>>> import numpy as np
>>> import numpy.linalg as la
>>> np.set_printoptions(precision=1, suppress=True, linewidth=140)
>>> W0 = np.loadtxt("mat.csv", delimiter=",")
>>> print(W0)
[[-2.  1.  3. -1.]
 [-1.  2.  4.  0.]
 [-2.  1.  3. -1.]
 [-1.  2.  4.  0.]
 [ 1.  4.  6.  2.]]
>>> # null space of dimension 2
>>> W1 = np.array([[8, 3, 3, 8, 7], [9, 3, 1, 8, 7], [7, 8, 5, 5, 6], [6, 8, 0, 6, 2]])
>>> coef = np.array([3, 1, 3, 2, 0])
>>> hid = np.maximum(W0 @ W1 + coef, 0)
>>> print((hid > 0).mean(axis=0))
[1. 1. 1. 1. 1.]
>>> print(la.matrix_rank(hid))
2
>>> W2 = np.array([[-3, -2], [-2, -2], [-1, 1], [-3, 1], [3, -1]])
>>> print(W1 @ W2)
[[-36 -18]
 [-37 -22]
 [-39 -26]
 [-46 -24]]
>>> print(hid @ W2)
[[ -56.  -43.]
 [-214. -133.]
 [ -56.  -43.]
 [-214. -133.]
 [-530. -313.]]
>>> print((hid @ W2).round(6).argmax(axis=1))
[1 1 1 1 1]
>>> print(round(float(la.norm(W0, 1)), 1), round(float(la.norm(W0, np.inf)), 1))
20.0 13.0
>>> print(round(float(la.norm(W0[1], 1)), 1), round(float(la.norm(W0[1], np.inf)), 1))
7.0 4.0
>>> print(round(float(la.norm(W0, "nuc")), 1))
14.6
>>> print(la.norm(W0, axis=1))
[3.9 4.6 3.9 4.6 7.5]
>>> print(round(la.norm(W0) ** 2 / la.norm(W0, 2) ** 2, 1))
1.1
>>> t = np.radians(180)
>>> Rm = np.eye(4)
>>> Rm[3, 3] = Rm[0, 0] = np.cos(t)
>>> Rm[3, 0], Rm[0, 3] = -np.sin(t), np.sin(t)
>>> print(Rm.round(1) + 0)
[[-1.  0.  0.  0.]
 [ 0.  1.  0.  0.]
 [ 0.  0.  1.  0.]
 [ 0.  0.  0. -1.]]
>>> Y = W0 @ Rm.T
>>> print(np.allclose(W0 @ W0.T, Y @ Y.T))
True
>>> print(np.allclose(la.norm(W0, axis=1), la.norm(Y, axis=1)))
True
>>> x = np.array([-2, -4, 2, -3])
>>> h = np.maximum(W0 @ x, 0)
>>> print(np.maximum(W0 @ (3 * x), 0))
[27.  6. 27.  6.  0.]
>>> print(W0.T @ h)
[-40.  26.  70. -18.]
>>> print(np.flatnonzero(h > 1e-9))
[0 1 2 3]
>>> data = np.load("run12.npy")
>>> print(data)
[[2 2 0 0 3 3]
 [1 0 0 0 1 1]]
>>> # column 3 repeats column 2
>>> W1 = np.array([[3, -2, -3],
...     [-1, 0, 3],
...     [3, 3, -1],
...     [-1, 1, 2],
...     [-1, 1, 2],
...     [-2, 3, -1]])
>>> coef = np.array([-2, 3, -1])
>>> hid = np.maximum(data @ W1 + coef, 0)
>>> print((hid > 0).astype(int))
[[0 1 1]
 [0 1 0]]
>>> print(hid)
[[ 0 11  2]
 [ 0  5  0]]
>>> W2 = np.array([[-2, -2], [-1, 0], [-2, 2]])
>>> print(hid @ W2)
[[-15   4]
 [ -5   0]]
>>> print((hid @ W2).round(6).argmax(axis=1))
[1 1]
>>> C2 = data.T @ data
>>> print(np.round(la.eigvalsh(C2)[::-1], 1) + 0)
[28.5  0.5  0.   0.   0.   0. ]
>>> print(np.diag(C2))
[ 5  4  0  0 10 10]
>>> print(la.matrix_rank(C2))
2
>>> print(np.allclose(C2, C2.T))
True
>>> m1 = np.loadtxt("arr.csv", delimiter=",")
>>> print(m1.round(1) + 0)
[[-2.9  0.6  4.8 -8.1  1.4]
 [ 1.9 -2.3 -1.   9.5  0.4]
 [ 2.  -2.2 -1.4  9.4  0.3]
 [-3.3 -1.8  8.  -3.4  3.3]
 [-2.1 -3.6  7.7  3.1  3.8]
 [-3.3 -0.8  6.9 -5.8  2.6]
 [ 2.5 -1.6 -2.9  9.1 -0.4]
 [-3.   0.6  4.8 -8.1  1.4]
 [ 0.   3.6 -3.8 -8.1 -2.5]
 [-1.6  2.6  0.3 -9.5 -0.8]
 [-3.2 -0.2  6.1 -6.9  2.1]
 [-1.1 -3.8  6.   6.1  3.3]
 [-3.3 -0.8  6.9 -5.8  2.6]
 [ 1.7 -2.5 -0.4  9.5  0.7]
 [ 2.5  3.4 -8.  -1.8 -3.8]
 [ 2.9  2.8 -8.3  0.3 -3.7]
 [ 2.3  3.5 -7.8 -2.6 -3.8]
 [ 1.4 -2.8  0.2  9.4  1. ]
 [ 0.8  3.8 -5.5 -6.7 -3.1]
 [ 2.7  3.1 -8.3 -0.6 -3.8]
 [ 3.3  0.5 -6.5  6.4 -2.3]
 [-1.9 -3.7  7.4  3.8  3.7]
 [ 1.3 -2.9  0.7  9.4  1.2]
 [ 1.1  3.8 -6.1 -6.  -3.3]]
>>> t = np.radians(72)
>>> Rm = np.eye(6)
>>> Rm[4, 4] = Rm[5, 5] = np.cos(t)
>>> Rm[4, 5], Rm[5, 4] = -np.sin(t), np.sin(t)
>>> print(Rm)
[[ 1.   0.   0.   0.   0.   0. ]
 [ 0.   1.   0.   0.   0.   0. ]
 [ 0.   0.   1.   0.   0.   0. ]
 [ 0.   0.   0.   1.   0.   0. ]
 [ 0.   0.   0.   0.   0.3 -1. ]
 [ 0.   0.   0.   0.   1.   0.3]]
>>> Y = data @ Rm.T
>>> print(np.allclose(la.norm(data, axis=1), la.norm(Y, axis=1)))
True
>>> Ac = m1 - m1.mean(axis=0)
>>> Uu, sig, VT = la.svd(Ac, full_matrices=False)
>>> print(la.matrix_rank(Ac))
2
>>> print(np.round(VT[0] * np.sign(VT[0, np.abs(VT[0]).argmax()]), 1) + 0)
[ 0.2 -0.2 -0.2  0.9  0. ]
>>> print(np.abs(Uu[:, 0]).argmax())
9
>>> print(np.round((sig ** 2).sum() ** 2 / (sig ** 4).sum(), 1))
2.0
>>> D = la.norm(m1[:, None] - m1[None], axis=-1)
>>> print(D[9])
[ 5.7 20.  20.  11.6 16.5  9.2 19.7  5.7  5.   0.   7.6 18.2  9.1 20.  12.4 14.2 11.8 20.   7.4 13.4 18.2 16.9 20.   8.3]
>>> print(D[:5, :5])
[[ 0.  19.4 19.5  6.5 12.6]
 [19.4  0.   0.4 16.8 12.1]
 [19.5  0.4  0.  17.  12.4]
 [ 6.5 16.8 17.   0.   6.9]
 [12.6 12.1 12.4  6.9  0. ]]
>>> print(D.shape)
(24, 24)
>>> print(la.norm(m1 - m1.mean(axis=0), axis=1))
[10.1  9.9  9.9 10.  10.  10.1  9.9 10.1 10.1 10.1 10.1  9.9 10.1  9.9 10.  10.  10.   9.9 10.1 10.   9.9 10.   9.9 10.1]
>>> print(la.matrix_rank(D ** 2))
3
